$ python3 -q
>>> import numpy as np
>>> np.set_printoptions(suppress=True, linewidth=200)
>>> rnd = lambda a: np.round(a, 2) + 0
>>> feats = np.loadtxt("test8.csv", delimiter=",")
>>> feats
array([[  0.83,   7.4 ,  -9.19],
       [  2.61,   8.03,   3.01],
       [  0.51,   3.58, -17.59],
       [ 14.57,  -1.95,  10.9 ],
       [ -4.35,  -1.11,  -3.38],
       [ -2.84,  -9.13, -16.82],
       [ -1.89,   5.62,   9.19],
       [  7.04,  -6.21,  -0.53],
       [-15.7 ,   3.48,   4.52],
       [  2.23,  -6.44,  -9.84],
       [  9.78,   7.44,  -2.13],
       [ 13.41,  -2.27,  -9.46],
       [ 11.95,  16.26,  16.6 ],
       [ 15.36,  -0.86,  -4.99],
       [-22.62, -13.44, -10.36],
       [ -2.4 ,  20.69,   9.87],
       [-12.5 ,   9.49,   4.26],
       [ 15.39,  -3.4 , -18.21]])
>>> P = feats @ np.linalg.solve(feats.T @ feats, feats.T)
>>> rnd(np.linalg.eigvalsh(P))
array([0., 0., 0., 0., 0., 0., 0., 0., 0., 0., 0., 0., 0., 0., 0., 1., 1., 1.])
>>> rnd(np.trace(P))
np.float64(3.0)
>>> rnd(P @ feats[:, 2])
array([ -9.19,   3.01, -17.59,  10.9 ,  -3.38, -16.82,   9.19,  -0.53,   4.52,  -9.84,  -2.13,  -9.46,  16.6 ,  -4.99, -10.36,   9.87,   4.26, -18.21])
>>> cent = feats[[15, 14]].astype(float)
>>> for _ in range(7):
...     labels = np.linalg.norm(feats[:, None] - cent, axis=-1).argmin(axis=1)
...     cent = np.array([feats[labels == j].mean(axis=0) for j in range(2)])
... 
>>> labels
array([1, 0, 1, 0, 1, 1, 0, 1, 0, 1, 0, 1, 0, 1, 1, 0, 0, 1])
>>> np.abs(cent[1] - cent[0]).argmax()
np.int64(2)
>>> Xc = (feats - feats.mean(axis=0)) / feats.std(axis=0)
>>> np.argwhere(np.abs(Xc) > 2)
array([[14,  0],
       [15,  1]])
>>> rnd(Xc.std(axis=0))
array([1., 1., 1.])
>>> coef = np.linalg.lstsq(np.delete(Xc, 2, axis=1), Xc[:, 2])[0]
>>> rnd(coef)
array([-0.04,  0.63])
>>> F = np.array([[28.7, 8.84, 15.74],
...     [11.49, 3.26, 4.64],
...     [9.95, 2.82, 3.73],
...     [8.61, 2.44, 2.95],
...     [5.41, 1.59, 1.19],
...     [3.93, 1.22, 0.44],
...     [2.14, 0.81, -0.38],
...     [1.19, 0.6, -0.76],
...     [0.07, 0.38, -1.1],
...     [-0.63, 0.25, -1.12],
...     [1.39, -0.49, 0.78],
...     [1.7, -0.65, 0.9],
...     [4.87, -4.57, 0.23],
...     [5.21, -5.97, -0.56],
...     [5.08, -11.66, -4.72],
...     [4.16, -15.58, -8.08],
...     [2.75, -19.73, -11.89],
...     [2.29, -20.87, -12.98],
...     [1.12, -23.61, -15.63],
...     [1.03, -23.8, -15.82]])
>>> P = F @ np.linalg.solve(F.T @ F, F.T)
>>> rnd(np.trace(P))
np.float64(3.0)
>>> np.allclose(P @ P, P)
True
>>> m1 = np.loadtxt("w.csv", delimiter=",")
>>> m1
array([[  1.3,   0.6,   1.9,   0.2],
       [-18. , -20. ,  16. ,  -6. ],
       [  0.2,  -0.4,  -0.9,  -0.1],
       [  0. ,   0.1,   0.3,   1.7],
       [  0.8,  -1.8,  -0.1,  -0.7],
       [  0.9,   0.9,   0.9,  -0.9],
       [  0.3,   0. ,   2.3,   0.6],
       [  0. ,  -2.1,  -0.6,   0.1],
       [  0.9,   1.6,   0.1,   0.4],
       [ -1.5,   0.6,   1.1,   1.5],
       [ -1.1,   0.4,  -0.3,  -0.9],
       [ -0.9,   1.8,   0.5,  -0.1],
       [  0.5,   1.2,  -1.1,   0.8],
       [ -0.9,   0. ,  -0.3,   0.5],
       [ -1.2,   0.6,  -1.3,   1.6],
       [  0.4,   2.1,   0.1,   0.4],
       [ -0.4,  -0.5,  -2. ,   0. ],
       [  1.2,  -0.8,   1.5,   1.2],
       [  0.3,  -1. ,   1.7,   1.7],
       [ -1. ,   1.8,   0.4,  -0.4],
       [ -0.2,  -0.9,  -1.2,   0.2],
       [ -0.3,  -0.1,   0.7,   0.9],
       [ -0.1,   0.3,   0.2,   0.1],
       [ -1.3,  -1. ,   0.5,  -0.2],
       [ -0.8,   0.6,   2.2,   0.6],
       [  0.9,   0.5,   1.4,  -0.1]])
>>> f, v = m1[15], m1[10]
>>> f @ f
np.float64(4.74)
>>> p = (f @ v) / (f @ f) * f
>>> rnd(np.outer(f, v))
array([[-0.44,  0.16, -0.12, -0.36],
       [-2.31,  0.84, -0.63, -1.89],
       [-0.11,  0.04, -0.03, -0.09],
       [-0.44,  0.16, -0.12, -0.36]])
>>> np.linalg.matrix_rank(np.outer(f, v))
np.int64(1)
>>> rnd(p)
array([0., 0., 0., 0.])
>>> rnd(np.linalg.norm(f + v) ** 2 + np.linalg.norm(f - v) ** 2)
np.float64(14.02)
>>> rnd(v - p)
array([-1.1,  0.4, -0.3, -0.9])
>>> labels = m1[:, 3] > np.median(m1[:, 3])
>>> f = m1[labels].mean(axis=0) - m1[~labels].mean(axis=0)
>>> labels.astype(int)
array([0, 0, 0, 1, 0, 0, 1, 0, 1, 1, 0, 0, 1, 1, 1, 1, 0, 1, 1, 0, 0, 1, 0, 0, 1, 0])
>>> np.argsort(-np.abs(f).round(6), kind="stable")
array([1, 3, 0, 2])
>>> rnd(f)
array([ 1.26,  1.87, -0.58,  1.62])
>>> ((m1 - m1.mean(axis=0)) @ f > 0).astype(int)
array([1, 0, 1, 1, 0, 1, 1, 0, 1, 1, 1, 1, 1, 1, 1, 1, 1, 1, 1, 1, 1, 1, 1, 0, 1, 1])
>>> m1 @ m1
Traceback (most recent call last):
  File "<python-input-38>", line 1, in <module>
    m1 @ m1
    ~~~^~~~
ValueError: matmul: Input operand 1 has a mismatch in its core dimension 0, with gufunc signature (n?,k),(k,m?)->(n?,m?) (size 26 is different from 4)
>>> G = m1.T @ m1
>>> np.trace(G), (m1 ** 2).sum()
(np.float64(1113.22), np.float64(1113.22))
>>> (m1 @ m1.T).shape
(26, 26)
>>> np.allclose(G, G.T)
True
>>> np.linalg.matrix_rank(G)
np.int64(4)
>>> rnd(np.linalg.svd(m1, compute_uv=False) ** 2)
array([1033.38,   39.01,   23.88,   16.95])
>>> rnd(np.diag(G))
array([340.98, 429.17, 289.86,  53.21])
>>> Xc = feats - feats.mean(axis=0)
>>> evecs = np.linalg.svd(Xc)[2][:2]
>>> Y = Xc - Xc @ evecs.T @ evecs
>>> rnd(np.cov(Xc @ evecs.T, rowvar=False))
array([[154.25,   0.  ],
       [  0.  , 120.37]])
>>> rnd(np.diag(evecs.T @ evecs))
array([1.  , 0.36, 0.64])
>>> rnd((Xc @ evecs.T).std(axis=0))
array([12.07, 10.66])
>>> dist = np.linalg.norm(m1[:, None] - m1[None], axis=-1)
>>> np.flatnonzero(dist[8] < dist.mean() / 2)
array([ 0,  3,  5,  8, 11, 12, 15, 19, 21, 22, 25])
>>> np.unravel_index(dist.round(6).argmax(), dist.shape)
(np.int64(1), np.int64(12))
>>> (dist + 1e9 * np.eye(26)).round(6).argmin(axis=1)
array([25, 23, 20, 21,  7, 25, 24,  4, 15, 21, 13, 19,  8, 22, 13,  8, 20, 18, 17, 11,  2,  3, 21, 13,  6,  0])
>>> dist.mean(axis=1).argmax()
np.int64(1)
>>> q, _ = np.linalg.qr(np.array([[-0.9], [-0.9], [0.0], [0.5]]))
>>> K = q @ q.T
>>> rnd(K)
array([[ 0.43,  0.43,  0.  , -0.24],
       [ 0.43,  0.43,  0.  , -0.24],
       [ 0.  ,  0.  ,  0.  ,  0.  ],
       [-0.24, -0.24,  0.  ,  0.13]])
>>> rnd(np.linalg.norm(K, 2) / np.linalg.norm(K))
np.float64(1.0)
>>> np.argsort(-np.linalg.norm(K, axis=0).round(6), kind="stable")[:3]
array([0, 1, 3])
>>> np.abs(np.diag(np.linalg.qr(K)[1])) > 1e-9
array([ True, False, False, False])
>>> rnd(np.trace(np.linalg.pinv(K) @ K))
np.float64(1.0)
>>> Uu, s, vt = np.linalg.svd(K)
>>> np.argmax(s[:-1] / (s[1:] + 1e-6)) + 1
np.int64(1)
>>> rnd(s)
array([1., 0., 0., 0.])
>>> Y = Uu[:, :1] @ np.diag(s[:1]) @ vt[:1]
>>> np.linalg.matrix_rank(Y)
np.int64(1)
>>> rnd(np.abs(K - Y).max())
np.float64(0.0)
>>> rk = np.linalg.matrix_rank(K)
>>> rk
np.int64(1)
>>> ns = np.linalg.svd(K)[2][rk:].T
>>> ns.shape
(4, 3)
>>> [int(np.linalg.matrix_rank(K[:i])) for i in range(1, len(K) + 1)]
[1, 1, 1, 1]
>>> rnd(ns @ ns.T)
array([[ 0.57, -0.43,  0.  ,  0.24],
       [-0.43,  0.57,  0.  ,  0.24],
       [ 0.  ,  0.  ,  1.  ,  0.  ],
       [ 0.24,  0.24,  0.  ,  0.87]])
>>> np.linalg.matrix_rank(K.T @ K), np.linalg.matrix_rank(K @ K.T)
(np.int64(1), np.int64(1))
>>> np.allclose(K @ ns, 0)
True
>>> [int(np.linalg.matrix_rank(K[:, :j + 1])) for j in range(4)]
[1, 1, 1, 1]
>>> f = np.array([2, -2, -1])
>>> rnd(np.array([np.convolve(row, f, "same") for row in K]))
array([[ 0.  , -1.3 , -0.91,  0.48],
       [ 0.  , -1.3 , -0.91,  0.48],
       [ 0.  ,  0.  ,  0.  ,  0.  ],
       [ 0.  ,  0.72,  0.51, -0.27]])
>>> A = np.array([[1, -1, 1, -1], [1, 0, 0, 0], [1, 1, 1, 1], [1, 2, 4, 8]])
>>> rng = np.random.default_rng(503807)
>>> labels = rng.permutation(4)
>>> Y = A[:, labels] * rng.choice([-1, 1], 4)
>>> Y
array([[-1, -1,  1, -1],
       [-1,  0,  0,  0],
       [-1,  1, -1, -1],
       [-1,  2, -8, -4]])
>>> Uu, _, vt = np.linalg.svd(A.T @ Y)
>>> labels
array([0, 1, 3, 2])
>>> q, r_ = np.linalg.qr(A)
>>> rnd(r_)
array([[-2.  , -1.  , -3.  , -4.  ],
       [ 0.  , -2.24, -2.24, -6.26],
       [ 0.  ,  0.  ,  2.  ,  3.  ],
       [ 0.  ,  0.  ,  0.  , -1.34]])
>>> rnd(q)
array([[-0.5 ,  0.67,  0.5 ,  0.22],
       [-0.5 ,  0.22, -0.5 , -0.67],
       [-0.5 , -0.22, -0.5 ,  0.67],
       [-0.5 , -0.67,  0.5 , -0.22]])
>>> np.allclose(r_.T @ r_, A.T @ A)
True
>>> np.trace(q @ q.T)
np.float64(4.0)
>>> abs(r_[0, 0]), rnd(np.linalg.norm(A[:, 0]))
(np.float64(2.0), np.float64(2.0))
>>> x = np.array([-1, 1, -2, 0])
>>> target = A @ x
>>> target
array([-4, -1, -2, -7])
>>> rnd(np.linalg.solve(A, target))
array([-1.,  1., -2.,  0.])
>>> rnd(np.linalg.solve(A.T, A[3]))
array([0., 0., 0., 1.])
>>> rnd(np.linalg.solve(A, A[:, 2]))
array([0., 0., 1., 0.])
>>> t3 = np.stack([A, 5 * A, A[::-1]])
>>> np.einsum("bij,cij->bc", t3, t3)
array([[  94,  470,   -8],
       [ 470, 2350,  -40],
       [  -8,  -40,   94]])
>>> rnd(np.linalg.det(t3))
array([  12., 7500.,   12.])
>>> t3.sum(axis=0)
array([[ 7, -4, 10,  2],
       [ 7,  1,  1,  1],
       [ 7,  6,  6,  6],
       [ 7, 11, 25, 47]])
>>> np.linalg.matrix_rank(t3.reshape(3, -1))
np.int64(2)
>>> t3.shape
(3, 4, 4)
>>> np.linalg.matrix_rank(t3)
array([4, 4, 4])
>>> (t3 @ A.T).shape
(3, 4, 4)
>>> def softmax(z):
...     e = np.exp(z - z.max(axis=-1, keepdims=True))
...     return e / e.sum(axis=-1, keepdims=True)
... 
>>> rnd(softmax(A[1] + 2))
array([0.48, 0.17, 0.17, 0.17])
>>> rnd(softmax(A[1]))
array([0.48, 0.17, 0.17, 0.17])
>>> att = A @ A.T / np.sqrt(4)
>>> rnd(softmax(att))
array([[0.73, 0.16, 0.1 , 0.01],
       [0.25, 0.25, 0.25, 0.25],
       [0.  , 0.  , 0.  , 0.99],
       [0.  , 0.  , 0.  , 1.  ]])
>>> softmax(att).round(6).argmax(axis=1)
array([0, 0, 3, 3])
>>> X = np.load("sample10.npy")
>>> X
array([[-2, -2, -2,  0],
       [-2, -2, -2,  0],
       [ 8,  8,  8,  0],
       [-5, -5, -5,  0]])
>>> labels = rng.permutation(4)
>>> labels
array([0, 1, 2, 3])
>>> Y = X[labels][:, labels]
>>> np.diag(Y)
array([-2, -2,  8,  0])
>>> Y
array([[-2, -2, -2,  0],
       [-2, -2, -2,  0],
       [ 8,  8,  8,  0],
       [-5, -5, -5,  0]])
>>> np.allclose(Y, X)
True
>>> np.trace(Y)
np.int64(4)
>>> E = np.load("run1.npy")
>>> rnd(E)
array([[ 0.46,  4.33,  2.46],
       [-1.96, -2.03, -4.13],
       [-1.02, -3.73, -3.17],
       [ 2.35, -3.54,  2.64],
       [ 1.01,  3.74,  3.16],
       [-2.12,  4.02, -2.07],
       [-2.6 ,  2.45, -3.5 ],
       [-0.01,  4.67,  1.78],
       [-1.33, -3.28, -3.53],
       [-0.55, -4.25, -2.57],
       [-2.22,  3.83, -2.32],
       [ 2.56, -0.18,  4.29],
       [-2.15, -1.51, -4.25],
       [ 1.73, -4.53,  1.2 ],
       [ 0.07, -4.7 , -1.69],
       [-1.08,  4.88,  0.03]])
>>> np.allclose(E[:-1].T @ np.linalg.lstsq(E[:-1].T, E[-1])[0], E[-1])
True
>>> rnd(E @ np.linalg.pinv(E) @ E)
array([[ 0.46,  4.33,  2.46],
       [-1.96, -2.03, -4.13],
       [-1.02, -3.73, -3.17],
       [ 2.35, -3.54,  2.64],
       [ 1.01,  3.74,  3.16],
       [-2.12,  4.02, -2.07],
       [-2.6 ,  2.45, -3.5 ],
       [-0.01,  4.67,  1.78],
       [-1.33, -3.28, -3.53],
       [-0.55, -4.25, -2.57],
       [-2.22,  3.83, -2.32],
       [ 2.56, -0.18,  4.29],
       [-2.15, -1.51, -4.25],
       [ 1.73, -4.53,  1.2 ],
       [ 0.07, -4.7 , -1.69],
       [-1.08,  4.88,  0.03]])
>>> np.abs(np.diag(np.linalg.qr(E)[1])) > 1e-9
array([ True,  True, False])
>>> try:
...     np.linalg.inv(E)
... except np.linalg.LinAlgError as e:
...     print("failed:", e)
... 
failed: Last 2 dimensions of the array must be square
>>> np.count_nonzero(E)
np.int64(48)
>>> rnd(np.linalg.svd(E, compute_uv=False))
array([15.52, 12.62,  0.  ])
>>> rnd(np.linalg.norm(E))
np.float64(20.0)
>>> rnd(E.mean(axis=0))
array([-0.43,  0.01, -0.73])
>>> E.shape
(16, 3)
>>> np.unravel_index(np.abs(E).argmax(), E.shape)
(np.int64(15), np.int64(1))
>>> Uu, s, vt = np.linalg.svd(E, full_matrices=False)
>>> np.abs(Uu[:, 0]).round(6).argmax()
np.int64(0)
>>> rnd(np.cumsum(s ** 2) / np.sum(s ** 2))
array([0.6, 1. , 1. ])
>>> rnd(np.sqrt((s ** 2).sum())), rnd(np.linalg.norm(E))
(np.float64(20.0), np.float64(20.0))
>>> rnd(Uu.T @ E @ vt.T)
array([[15.52,  0.  ,  0.  ],
       [ 0.  , 12.62,  0.  ],
       [ 0.  ,  0.  ,  0.  ]])
>>> rnd(Uu.T @ Uu)
array([[1., 0., 0.],
       [0., 1., 0.],
       [0., 0., 1.]])
